$ python3 -q
>>> import numpy as np
>>> import numpy.linalg as la
>>> np.set_printoptions(precision=3, suppress=True, linewidth=100)
>>> M = np.load("dump.npy")
>>> M
array([[0, 0, 0, 0, 0],
       [0, 0, 1, 1, 1],
       [0, 1, 0, 1, 0],
       [0, 1, 1, 0, 0],
       [0, 1, 0, 0, 0]])
>>> Uu, s, Vh = la.svd(M)
>>> np.argmax(s[:-1] / (s[1:] + 1e-6)) + 1
np.int64(4)
>>> print(s)
[2.17  1.481 1.    0.311 0.   ]
>>> out = Uu[:, :4] @ np.diag(s[:4]) @ Vh[:4]
>>> round(la.norm(M - out) / la.norm(M), 3)
np.float64(0.0)
>>> feats = np.load("m.npy")
>>> print(feats)
[[-0.8 -0.7  0.3  1.3  0.8]
 [-2.   1.9 -1.4 -0.9  1.3]
 [ 1.4 -0.2 -1.3  0.7  0.3]
 [ 1.1  0.1 -0.9 -1.9  0.6]
 [-0.1 -0.2 -0.4  1.6 -0.6]
 [ 1.7 -0.6  0.6 -1.   0.7]
 [ 1.2  0.9 -2.   0.6  0.5]]
>>> x = np.array([-1, 5, 0, -6, -9])
>>> y = feats @ x
>>> np.round(la.lstsq(feats, y)[0], 3) + 0
array([-1.,  5.,  0., -6., -9.])
>>> np.round(la.pinv(feats) @ feats, 3) + 0
array([[1., 0., 0., 0., 0.],
       [0., 1., 0., 0., 0.],
       [0., 0., 1., 0., 0.],
       [0., 0., 0., 1., 0.],
       [0., 0., 0., 0., 1.]])
>>> rng = np.random.default_rng(3437)
>>> y = y + 0.05 * rng.normal(size=7)
>>> y
array([-17.743,   5.183,  -9.252,   5.345,  -5.074,  -5.052,  -4.876])
>>> coef, *_ = la.lstsq(feats, y)
>>> print(coef)
[-1.02   4.975 -0.02  -6.005 -9.049]
>>> print([round(float(la.norm(la.solve(feats.T @ feats + lam * np.eye(5), feats.T @ y))), 2) for lam in (0, 1, 10, 100)])
[11.99, 8.81, 3.24, 0.54]
>>> print(np.round(feats.T @ (y - feats @ coef), 3) + 0)
[0. 0. 0. 0. 0.]
>>> x = np.array([-2, 0, 0, -2, 0])
>>> h = np.maximum(feats @ x, 0)
>>> print(np.tanh(feats @ x))
[-0.762  1.    -1.     0.922 -0.995 -0.885 -0.999]
>>> print(feats.T @ h)
[-9.84 11.18 -9.56 -8.26  8.5 ]
>>> np.flatnonzero(h > 1e-9)
array([1, 3])
>>> out = np.c_[feats[:, :3] @ np.array([[-3, -2, 2], [1, 0, -3], [2, 2, -1]]), np.array([-7, -2, 6, 1, -9, 2, -7])]
>>> out
array([[ 2.3,  2.2,  0.2, -7. ],
       [ 5.1,  1.2, -8.3, -2. ],
       [-7. , -5.4,  4.7,  6. ],
       [-5. , -4. ,  2.8,  1. ],
       [-0.7, -0.6,  0.8, -9. ],
       [-4.5, -2.2,  4.6,  2. ],
       [-6.7, -6.4,  1.7, -7. ]])
>>> la.matrix_rank(np.c_[feats, out])
np.int64(6)
>>> la.matrix_rank(out)
np.int64(4)
>>> np.round(la.norm(out - feats @ la.lstsq(feats, out)[0], axis=0), 3) + 0
array([ 0.   ,  0.   ,  0.   , 11.274])
>>> out = feats + rng.integers(-2, 3, (7, 4)) @ rng.integers(-2, 3, (4, 5))
>>> out
array([[  2.2,  -3.7,   1.3,  -1.7,  -6.2],
       [ -4. ,   1.9,  -0.4,  -0.9,  -0.7],
       [  0.4,   2.8,  -4.3,  -0.3,  -0.7],
       [-10.9,   3.1,   3.1,   4.1,   2.6],
       [ -7.1,   2.8,  -0.4,  -0.4,  -6.6],
       [  2.7,   2.4,  -3.4,  -2. ,   1.7],
       [ -2.8,   2.9,  -1. ,   6.6,   8.5]])
>>> out - feats
array([[  3.,  -3.,   1.,  -3.,  -7.],
       [ -2.,   0.,   1.,   0.,  -2.],
       [ -1.,   3.,  -3.,  -1.,  -1.],
       [-12.,   3.,   4.,   6.,   2.],
       [ -7.,   3.,   0.,  -2.,  -6.],
       [  1.,   3.,  -4.,  -1.,   1.],
       [ -4.,   2.,   1.,   6.,   8.]])
>>> P = out @ la.solve(out.T @ out, out.T)
>>> np.allclose(P @ P, P)
True
>>> np.round(la.eigvalsh(P), 3) + 0
array([0., 0., 1., 1., 1., 1., 1.])
>>> P @ out[:, 4]
array([-6.2, -0.7, -0.7,  2.6, -6.6,  1.7,  8.5])
>>> round(float(np.trace(P)), 3)
5.0
>>> np.diag(P)
array([0.591, 0.805, 0.659, 0.676, 0.882, 0.55 , 0.835])
>>> E = np.array([[4, 5, 6, 7, 8, 9, 10, 11, 12, 13],
...     [14, 15, 16, 17, 18, 19, 20, 21, 22, 23],
...     [24, 25, 26, 27, 28, 29, 30, 31, 32, 33],
...     [34, 35, 36, 37, 38, 39, 40, 41, 42, 43],
...     [44, 45, 46, 47, 48, 49, 50, 51, 52, 53]])
>>> ang = np.radians(30)
>>> R = np.eye(10)
>>> R[1, 1] = R[9, 9] = np.cos(ang)
>>> R[1, 9], R[9, 1] = -np.sin(ang), np.sin(ang)
>>> R
array([[ 1.   ,  0.   ,  0.   ,  0.   ,  0.   ,  0.   ,  0.   ,  0.   ,  0.   ,  0.   ],
       [ 0.   ,  0.866,  0.   ,  0.   ,  0.   ,  0.   ,  0.   ,  0.   ,  0.   , -0.5  ],
       [ 0.   ,  0.   ,  1.   ,  0.   ,  0.   ,  0.   ,  0.   ,  0.   ,  0.   ,  0.   ],
       [ 0.   ,  0.   ,  0.   ,  1.   ,  0.   ,  0.   ,  0.   ,  0.   ,  0.   ,  0.   ],
       [ 0.   ,  0.   ,  0.   ,  0.   ,  1.   ,  0.   ,  0.   ,  0.   ,  0.   ,  0.   ],
       [ 0.   ,  0.   ,  0.   ,  0.   ,  0.   ,  1.   ,  0.   ,  0.   ,  0.   ,  0.   ],
       [ 0.   ,  0.   ,  0.   ,  0.   ,  0.   ,  0.   ,  1.   ,  0.   ,  0.   ,  0.   ],
       [ 0.   ,  0.   ,  0.   ,  0.   ,  0.   ,  0.   ,  0.   ,  1.   ,  0.   ,  0.   ],
       [ 0.   ,  0.   ,  0.   ,  0.   ,  0.   ,  0.   ,  0.   ,  0.   ,  1.   ,  0.   ],
       [ 0.   ,  0.5  ,  0.   ,  0.   ,  0.   ,  0.   ,  0.   ,  0.   ,  0.   ,  0.866]])
>>> out = E @ R.T
>>> np.allclose(la.norm(E, axis=1), la.norm(out, axis=1))
True
>>> x = np.array([0, 2, 0, 0, 2, -2, 2, -2, 0, -1])
>>> print(la.inv(R))
[[ 1.     0.     0.     0.     0.     0.     0.     0.     0.     0.   ]
 [ 0.     0.866  0.     0.     0.     0.     0.     0.     0.     0.5  ]
 [ 0.     0.     1.     0.     0.     0.     0.     0.     0.     0.   ]
 [ 0.     0.     0.     1.     0.     0.     0.     0.     0.     0.   ]
 [ 0.     0.     0.     0.     1.     0.     0.     0.     0.     0.   ]
 [ 0.     0.     0.     0.     0.     1.     0.     0.     0.     0.   ]
 [ 0.     0.     0.     0.     0.     0.     1.     0.     0.     0.   ]
 [ 0.     0.     0.     0.     0.     0.     0.     1.     0.     0.   ]
 [ 0.     0.     0.     0.     0.     0.     0.     0.     1.     0.   ]
 [ 0.    -0.5    0.     0.     0.     0.     0.     0.     0.     0.866]]
>>> print(np.sort(np.abs(np.degrees(np.angle(la.eigvals(R))))))
[ 0.  0.  0.  0.  0.  0.  0.  0. 30. 30.]
>>> print(np.round(la.norm(x), 3), round(la.norm(R @ x), 3))
4.583 4.583
>>> K = np.loadtxt("out18.csv", delimiter=",")
>>> print(K)
[[-4. -3.  0.  0.  0.  0.]
 [-2. -1.  0.  0.  0.  0.]
 [ 5.  0.  0.  0.  0.  0.]
 [ 0.  0. -4. -3.  0.  0.]
 [ 0.  0. -2. -1.  0.  0.]
 [ 0.  0.  5.  0.  0.  0.]
 [ 0.  0.  0.  0. -4. -3.]
 [ 0.  0.  0.  0. -2. -1.]
 [ 0.  0.  0.  0.  5.  0.]]
>>> P = K @ la.solve(K.T @ K, K.T)
>>> P
array([[ 0.902,  0.295,  0.039,  0.   ,  0.   ,  0.   ,  0.   ,  0.   ,  0.   ],
       [ 0.295,  0.114, -0.118,  0.   ,  0.   ,  0.   ,  0.   ,  0.   ,  0.   ],
       [ 0.039, -0.118,  0.984,  0.   ,  0.   ,  0.   ,  0.   ,  0.   ,  0.   ],
       [ 0.   ,  0.   ,  0.   ,  0.902,  0.295,  0.039,  0.   ,  0.   ,  0.   ],
       [ 0.   ,  0.   ,  0.   ,  0.295,  0.114, -0.118,  0.   ,  0.   ,  0.   ],
       [ 0.   ,  0.   ,  0.   ,  0.039, -0.118,  0.984,  0.   ,  0.   ,  0.   ],
       [ 0.   ,  0.   ,  0.   ,  0.   ,  0.   ,  0.   ,  0.902,  0.295,  0.039],
       [ 0.   ,  0.   ,  0.   ,  0.   ,  0.   ,  0.   ,  0.295,  0.114, -0.118],
       [ 0.   ,  0.   ,  0.   ,  0.   ,  0.   ,  0.   ,  0.039, -0.118,  0.984]])
>>> np.trace(P)
np.float64(6.0)
>>> out = np.c_[K[:, :1] @ np.array([[4]]), np.array([1, 3, 1, 3, 0, 1, 2, 1, 1])]
>>> out
array([[-16.,   1.],
       [ -8.,   3.],
       [ 20.,   1.],
       [  0.,   3.],
       [  0.,   0.],
       [  0.,   1.],
       [  0.,   2.],
       [  0.,   1.],
       [  0.,   1.]])
>>> np.round(la.norm(out - K @ la.lstsq(K, out)[0], axis=0), 3) + 0
array([0.   , 2.793])
>>> print(la.matrix_rank(out))
2
>>> print(la.norm(la.qr(K)[0].T @ out, axis=0) ** 2 / ((out ** 2).sum(axis=0) + 1e-12))
[1.    0.711]
>>> np.round(la.lstsq(K, out[:, 0])[0], 3) + 0
array([4., 0., 0., 0., 0., 0.])
>>> np.abs(K).max()
np.float64(5.0)
>>> np.diff(K, axis=0)
array([[ 2.,  2.,  0.,  0.,  0.,  0.],
       [ 7.,  1.,  0.,  0.,  0.,  0.],
       [-5.,  0., -4., -3.,  0.,  0.],
       [ 0.,  0.,  2.,  2.,  0.,  0.],
       [ 0.,  0.,  7.,  1.,  0.,  0.],
       [ 0.,  0., -5.,  0., -4., -3.],
       [ 0.,  0.,  0.,  0.,  2.,  2.],
       [ 0.,  0.,  0.,  0.,  7.,  1.]])
>>> la.matrix_rank(K)
np.int64(6)
>>> print(np.count_nonzero(K))
15
>>> K.sum(axis=0)
array([-1., -4., -1., -4., -1., -4.])
>>> X = np.load("sample0.npy")
>>> X
array([[ -5.991,  15.577,   3.131,   2.072,  -3.208, -19.398, -10.587,  -1.048,  16.342],
       [-17.513,   9.416,   3.766,  26.234,  -3.933,   7.021,  14.561, -15.265,  17.037],
       [ -4.862,  16.205,  10.306, -25.08 ,  -3.05 ,  17.1  ,  -2.179, -24.544, -22.538],
       [ -9.487,  -2.631,   9.303,  44.375,   2.909,  14.62 ,  -6.944,  10.969,  -9.075],
       [ -4.43 , -39.443,  10.25 ,   3.636,   5.592,  29.308,  17.31 ,  -8.194, -11.104],
       [-18.587, -22.64 ,   1.148, -10.288,  -9.666,  20.175,   0.659,  14.324,  -4.789],
       [ 13.359, -10.531,   8.887,  -3.305,  12.723, -17.493, -11.428,  -7.048,   3.244],
       [  4.615,  -1.279,  -4.168,  -2.71 ,  -7.921,  23.81 ,   5.791, -10.901,   3.264],
       [ 10.813, -14.416,  -0.512, -16.019,  -9.932,  -9.532,  -9.933,  14.16 , -24.93 ],
       [  0.172,   4.548,   7.03 ,   3.096,  16.818, -19.187, -17.96 ,   3.841, -15.551],
       [  4.496,  38.139, -10.422,  -7.471, -16.486, -18.761,   0.681,   7.713, -16.722],
       [-19.954,   2.938,  -2.09 , -17.695,  18.303,  -4.823,  15.353,  25.836,   9.351],
       [ -4.39 ,  -9.087,  -0.724, -13.974,  -5.073,  19.776,   7.444,  11.278,  14.961],
       [  5.538,  16.154,   2.604,  -1.343,  25.699,   0.823,   8.461, -40.326,  26.103],
       [-22.59 , -13.195,  17.58 ,  18.308,  -0.138,  -6.247,  -2.591,  -6.747,   0.205],
       [-12.563,  16.76 ,  16.932,   2.288,  -8.833, -14.983,   3.913,  -3.695,  11.31 ],
       [  7.853,  11.465,  11.886,  -1.1  ,   3.17 ,  -0.962,  -0.116,  14.56 ,  -8.026],
       [ -8.53 ,  -9.858, -14.012, -29.022,  -8.537,  32.147,  -2.178,  27.495,  -8.493]])
>>> q, R = la.qr(X)
>>> np.abs(np.diag(R))
array([49.081, 73.503, 37.129, 67.173, 44.617, 58.574, 33.027, 54.884, 45.113])
>>> print(round(float(np.trace(q @ q.T)), 3))
9.0
